In [1]: import numpy as np

In [2]: np.set_printoptions(precision=2, suppress=True, linewidth=120)

In [3]: rd = lambda a: np.round(a, 2) + 0

In [4]: O, _ = np.linalg.qr(np.array([[-0.5, -0.6, 0.3, 1.0, -0.7],
   ...:     [0.0, -0.5, 1.1, 0.5, -0.3],
   ...:     [-0.4, -2.1, -0.2, -1.5, 2.1],
   ...:     [0.8, 0.3, 1.4, 0.5, 0.6],
   ...:     [0.2, 0.7, 1.4, -1.2, 1.6]]))

In [5]: vecs, _ = np.linalg.qr(np.array([[0.6, 1.2, 0.0], [-0.8, -1.5, 0.9], [-0.2, -0.4, -0.9]]))

In [6]: sv = 10 * 0.9 ** np.arange(3)

In [7]: E = O[:, :3] * sv @ vecs[:3]

In [8]: rd(E)
Out[8]: 
array([[ 3.98,  4.28,  2.33],
       [-1.05,  2.56,  4.09],
       [-3.63,  7.41, -1.42],
       [-7.39, -3.  ,  3.43],
       [ 1.53, -1.34,  5.76]])

In [9]: x0 = np.array([2, 0, 3])

In [10]: y = E @ x0

In [11]: rd(np.linalg.solve(E.T @ E, E.T @ y))
Out[11]: array([2., 0., 3.])

In [12]: rd(y)
Out[12]: array([ 14.95,  10.16, -11.51,  -4.47,  20.33])

In [13]: rng = np.random.default_rng(106560)

In [14]: y = y + 0.05 * rng.normal(size=5)

In [15]: rd(y)
Out[15]: array([ 14.98,  10.08, -11.52,  -4.44,  20.34])

In [16]: b, *_ = np.linalg.lstsq(E, y)

In [17]: rd(E.T @ (y - E @ b))
Out[17]: array([0., 0., 0.])

In [18]: rd(np.linalg.norm(y - E @ b))
Out[18]: np.float64(0.09)

In [19]: b.round()
Out[19]: array([ 2., -0.,  3.])

In [20]: [round(float(np.linalg.norm(np.linalg.solve(E.T @ E + lam * np.eye(3), E.T @ y))), 2) for lam in (0, 1, 10, 100)]
Out[20]: [3.6, 3.55, 3.14, 1.47]

In [21]: K = np.load("w.npy")

In [22]: K
Out[22]: 
array([[ 0, -5,  5,  5],
       [ 0,  0,  4,  0],
       [ 0,  0,  0, -5],
       [ 0,  0,  0,  0]])

In [23]: rd(np.sort(np.abs(np.linalg.eigvals(K))))
Out[23]: array([0., 0., 0., 0.])

In [24]: (K - K.T) / 2
Out[24]: 
array([[ 0. , -2.5,  2.5,  2.5],
       [ 2.5,  0. ,  2. ,  0. ],
       [-2.5, -2. ,  0. , -2.5],
       [-2.5,  0. ,  2.5,  0. ]])

In [25]: np.linalg.lstsq(K[:-1].T, K[-1])[2]
Out[25]: np.int32(3)

In [26]: np.allclose(K[:-1].T @ np.linalg.lstsq(K[:-1].T, K[-1])[0], K[-1])
Out[26]: True

In [27]: try:
    ...:     np.linalg.inv(K)
    ...: except np.linalg.LinAlgError as e:
    ...:     print(repr(e))
    ...: 
LinAlgError('Singular matrix')

In [28]: rd(np.trace(np.linalg.pinv(K) @ K))
Out[28]: np.float64(3.0)

In [29]: hat = np.triu(np.array([[0, 1, 1, 2], [0, 1, 2, 0], [0, 2, 0, 2], [1, 2, 2, 0]]), 1) + np.eye(4)

In [30]: out = hat @ K @ np.linalg.inv(hat)

In [31]: np.trace(out), np.trace(K)
Out[31]: (np.float64(0.0), np.int64(0))

In [32]: out
Out[32]: 
array([[  0.,  -5.,  19., -38.],
       [  0.,   0.,   4., -18.],
       [  0.,   0.,   0.,  -5.],
       [  0.,   0.,   0.,   0.]])

In [33]: np.poly(out)
Out[33]: array([1., 0., 0., 0., 0.])

In [34]: x0 = np.array([1, -3, -2, 2])

In [35]: h1 = np.maximum(K @ x0, 0)

In [36]: K * (h1 > 1e-9)[:, None]
Out[36]: 
array([[ 0, -5,  5,  5],
       [ 0,  0,  0,  0],
       [ 0,  0,  0,  0],
       [ 0,  0,  0,  0]])

In [37]: np.flatnonzero(h1 > 1e-9)
Out[37]: array([0])

In [38]: K.T @ h1
Out[38]: array([  0, -75,  75,  75])

In [39]: np.einsum("ij,ji->", K, K)
Out[39]: np.int64(0)

In [40]: np.kron(np.eye(2, dtype=int), K)
Out[40]: 
array([[ 0, -5,  5,  5,  0,  0,  0,  0],
       [ 0,  0,  4,  0,  0,  0,  0,  0],
       [ 0,  0,  0, -5,  0,  0,  0,  0],
       [ 0,  0,  0,  0,  0,  0,  0,  0],
       [ 0,  0,  0,  0,  0, -5,  5,  5],
       [ 0,  0,  0,  0,  0,  0,  4,  0],
       [ 0,  0,  0,  0,  0,  0,  0, -5],
       [ 0,  0,  0,  0,  0,  0,  0,  0]])

In [41]: rd(np.linalg.det(K.T))
Out[41]: np.float64(0.0)

In [42]: np.poly(K)
Out[42]: array([1., 0., 0., 0., 0.])

In [43]: data = np.load("out1.npy")

In [44]: rd(data)
Out[44]: 
array([[-0.47,  0.88],
       [ 0.88,  0.47]])

In [45]: # symmetric

In [46]: r0 = np.array([-3, 0])

In [47]: rd(np.polyval(r0, data[1]))
Out[47]: array([-2.65, -1.41])

In [48]: rd(np.array([np.convolve(row, r0, "same") for row in data]))
Out[48]: 
array([[ 1.41, -2.65],
       [-2.65, -1.41]])

In [49]: rd(np.correlate(data[1], data[0], "full"))
Out[49]: array([ 0.78,  0.  , -0.22])

In [50]: X = np.array([[0.0, 4.0, 6.66],
    ...:     [0.0, 4.0, 2.67],
    ...:     [0.0, 4.0, 4.16],
    ...:     [0.0, 4.0, 1.85],
    ...:     [0.0, 4.0, 6.71],
    ...:     [0.0, 4.0, -0.17],
    ...:     [0.0, 4.0, 1.32],
    ...:     [0.0, 4.0, 3.2],
    ...:     [0.0, 4.0, 2.35],
    ...:     [0.0, 4.0, -2.79],
    ...:     [0.0, 4.0, -0.05],
    ...:     [0.0, 4.0, -1.71],
    ...:     [0.0, 4.0, 1.81]])

In [51]: # looks like rank 2

In [52]: t3 = np.stack([X, 5 * X, X[::-1]])

In [53]: (t3 @ X.T).shape
Out[53]: (3, 13, 13)

In [54]: np.linalg.matrix_rank(t3.reshape(3, -1))
Out[54]: np.int64(2)

In [55]: t3.shape
Out[55]: (3, 13, 3)

In [56]: np.linalg.matrix_rank(t3)
Out[56]: array([2, 2, 2])

In [57]: [int(np.linalg.matrix_rank(np.linalg.matrix_power(K, p))) for p in range(1, 5)]
Out[57]: [3, 2, 1, 0]

In [58]: m1 = np.array([[-2, 0, 0], [1, 0, 0], [-2, -1, -2]])

In [59]: labels = rng.permutation(3)

In [60]: labels
Out[60]: array([2, 0, 1])

In [61]: out = m1[labels][:, labels]

In [62]: out
Out[62]: 
array([[-2, -2, -1],
       [ 0, -2,  0],
       [ 0,  1,  0]])

In [63]: np.diag(out)
Out[63]: array([-2, -2,  0])

In [64]: np.trace(out)
Out[64]: np.int64(-4)

In [65]: rd(np.sort(np.abs(np.linalg.eigvals(out))))
Out[65]: array([0., 2., 2.])

In [66]: def softmax(z):
    ...:     e = np.exp(z - z.max(axis=-1, keepdims=True))
    ...:     return e / e.sum(axis=-1, keepdims=True)
    ...: 

In [67]: rd(softmax(m1[2]))
Out[67]: array([0.21, 0.58, 0.21])

In [68]: S = m1 @ m1.T / np.sqrt(3)

In [69]: rd(softmax(S)[2] @ m1)
Out[69]: array([-2.  , -0.95, -1.89])

In [70]: ang = np.radians(120)

In [71]: r_ = np.eye(3)

In [72]: r_[0, 0] = r_[1, 1] = np.cos(ang)

In [73]: r_[0, 1], r_[1, 0] = -np.sin(ang), np.sin(ang)

In [74]: rd(r_)
Out[74]: 
array([[-0.5 , -0.87,  0.  ],
       [ 0.87, -0.5 ,  0.  ],
       [ 0.  ,  0.  ,  1.  ]])

In [75]: out = m1 @ r_.T

In [76]: rd(np.linalg.det(r_)), rd(np.trace(r_))
Out[76]: (np.float64(1.0), np.float64(0.0))

In [77]: rd(np.linalg.svd(m1, compute_uv=False)), rd(np.linalg.svd(out, compute_uv=False))
Out[77]: (array([3.45, 1.45, 0.  ]), array([3.45, 1.45, 0.  ]))

In [78]: M = np.load("mat.npy")

In [79]: M
Out[79]: 
array([[ 0.15, -0.6 ,  0.92, -0.49],
       [-0.58, -0.61, -0.49, -0.83],
       [ 0.95,  0.96, -0.88,  0.79],
       [ 0.98,  0.35,  0.94, -0.76],
       [ 0.79, -0.93,  0.99, -1.  ],
       [-0.99, -0.97,  0.95, -0.02],
       [-1.  , -0.95, -0.73,  0.95],
       [-0.91, -0.68,  0.84,  0.79],
       [-0.13,  0.01,  0.34,  0.45],
       [-0.85, -0.82, -0.21, -0.84],
       [ 0.97,  0.64, -0.59, -0.92],
       [-0.81, -0.95,  0.99, -0.59],
       [-0.5 ,  0.26, -0.97, -0.36]])

In [80]: x0 = np.array([0, -3, 2, 0])

In [81]: h1 = np.maximum(M @ x0, 0)

In [82]: M * (h1 > 1e-9)[:, None]
Out[82]: 
array([[ 0.15, -0.6 ,  0.92, -0.49],
       [-0.58, -0.61, -0.49, -0.83],
       [ 0.  ,  0.  , -0.  ,  0.  ],
       [ 0.98,  0.35,  0.94, -0.76],
       [ 0.79, -0.93,  0.99, -1.  ],
       [-0.99, -0.97,  0.95, -0.02],
       [-1.  , -0.95, -0.73,  0.95],
       [-0.91, -0.68,  0.84,  0.79],
       [-0.13,  0.01,  0.34,  0.45],
       [-0.85, -0.82, -0.21, -0.84],
       [ 0.  ,  0.  , -0.  , -0.  ],
       [-0.81, -0.95,  0.99, -0.59],
       [-0.  ,  0.  , -0.  , -0.  ]])

In [83]: Xs = (M - M.mean(axis=0)) / M.std(axis=0)

In [84]: np.argwhere(np.abs(Xs) > 2)
Out[84]: array([], shape=(0, 2), dtype=int64)

In [85]: rd(Xs.std(axis=0))
Out[85]: array([1., 1., 1., 1.])

In [86]: b = np.linalg.lstsq(np.delete(Xs, 0, axis=1), Xs[:, 0])[0]

In [87]: rd(b)
Out[87]: array([ 0.88,  0.35, -0.28])

In [88]: rd(1 - np.var(Xs[:, 0] - np.delete(Xs, 0, axis=1) @ b))
Out[88]: np.float64(0.69)

In [89]: np.abs(b).argmax()
Out[89]: np.int64(0)

In [90]: gram = np.cov(M, rowvar=False)

In [91]: rd(M.std(axis=0))
Out[91]: array([0.78, 0.66, 0.78, 0.69])

In [92]: rd(gram)
Out[92]: 
array([[ 0.66,  0.39, -0.01, -0.17],
       [ 0.39,  0.47, -0.27,  0.04],
       [-0.01, -0.27,  0.66, -0.12],
       [-0.17,  0.04, -0.12,  0.52]])

In [93]: rd(np.corrcoef(M[:, 1], M[:, 2])[0, 1])
Out[93]: np.float64(-0.48)

In [94]: out = np.c_[E[:, :2] @ np.array([[3, 1], [1, 3]]), np.array([0, -1, 1, 1, 0])]

In [95]: rd(out)
Out[95]: 
array([[ 16.22,  16.81,   0.  ],
       [ -0.58,   6.64,  -1.  ],
       [ -3.47,  18.61,   1.  ],
       [-25.16, -16.38,   1.  ],
       [  3.26,  -2.48,   0.  ]])

In [96]: rd(np.linalg.norm(np.linalg.qr(E)[0].T @ out, axis=0) ** 2 / ((out ** 2).sum(axis=0) + 1e-12))
Out[96]: array([1.  , 1.  , 0.44])

In [97]: rd(np.linalg.norm(out - E @ np.linalg.lstsq(E, out)[0], axis=0))
Out[97]: array([0. , 0. , 1.3])

In [98]: O, r_ = np.linalg.qr(out)

In [99]: np.allclose(r_.T @ r_, out.T @ out)
Out[99]: True

In [100]: rd(O.T @ O)
Out[100]: 
array([[1., 0., 0.],
       [0., 1., 0.],
       [0., 0., 1.]])

In [101]: rd(O)
Out[101]: 
array([[-0.54, -0.26, -0.25],
       [ 0.02, -0.3 ,  0.9 ],
       [ 0.11, -0.9 , -0.26],
       [ 0.83, -0.01, -0.17],
       [-0.11,  0.2 , -0.16]])

In [102]: rd(np.trace(O @ O.T))
Out[102]: np.float64(3.0)

In [103]: J = np.load("dump.npy")

In [104]: rd(J)
Out[104]: 
array([[-0.9 ,  0.34, -0.03, -0.26],
       [ 0.19, -0.16, -0.54, -0.8 ],
       [ 0.39,  0.88,  0.19, -0.21],
       [ 0.  ,  0.3 , -0.82,  0.49]])

In [105]: # columns are unit length and at right angles

In [106]: rd(softmax(10 * J[2]))
Out[106]: array([0.01, 0.99, 0.  , 0.  ])

In [107]: softmax(J).sum(axis=1)
Out[107]: array([1., 1., 1., 1.])

In [108]: S = J @ J.T / np.sqrt(4)

In [109]: rd(softmax(S))
Out[109]: 
array([[0.35, 0.22, 0.22, 0.22],
       [0.22, 0.35, 0.22, 0.22],
       [0.22, 0.22, 0.35, 0.22],
       [0.22, 0.22, 0.22, 0.35]])

In [110]: rd(np.linalg.norm(J, 1)), rd(np.linalg.norm(J, np.inf))
Out[110]: (np.float64(1.77), np.float64(1.7))

In [111]: rd(np.linalg.norm(J[1], 1)), rd(np.linalg.norm(J[1], np.inf))
Out[111]: (np.float64(1.7), np.float64(0.8))

In [112]: rd(np.linalg.norm(J, axis=1))
Out[112]: array([1., 1., 1., 1.])

In [113]: rd(np.linalg.norm(J, 2))
Out[113]: np.float64(1.0)

In [114]: rd(np.linalg.norm(J, "nuc"))
Out[114]: np.float64(4.0)

In [115]: rd(np.linalg.norm(J[1] - J[3]))
Out[115]: np.float64(1.41)

In [116]: np.linalg.norm(J, axis=1).argmax()
Out[116]: np.int64(1)
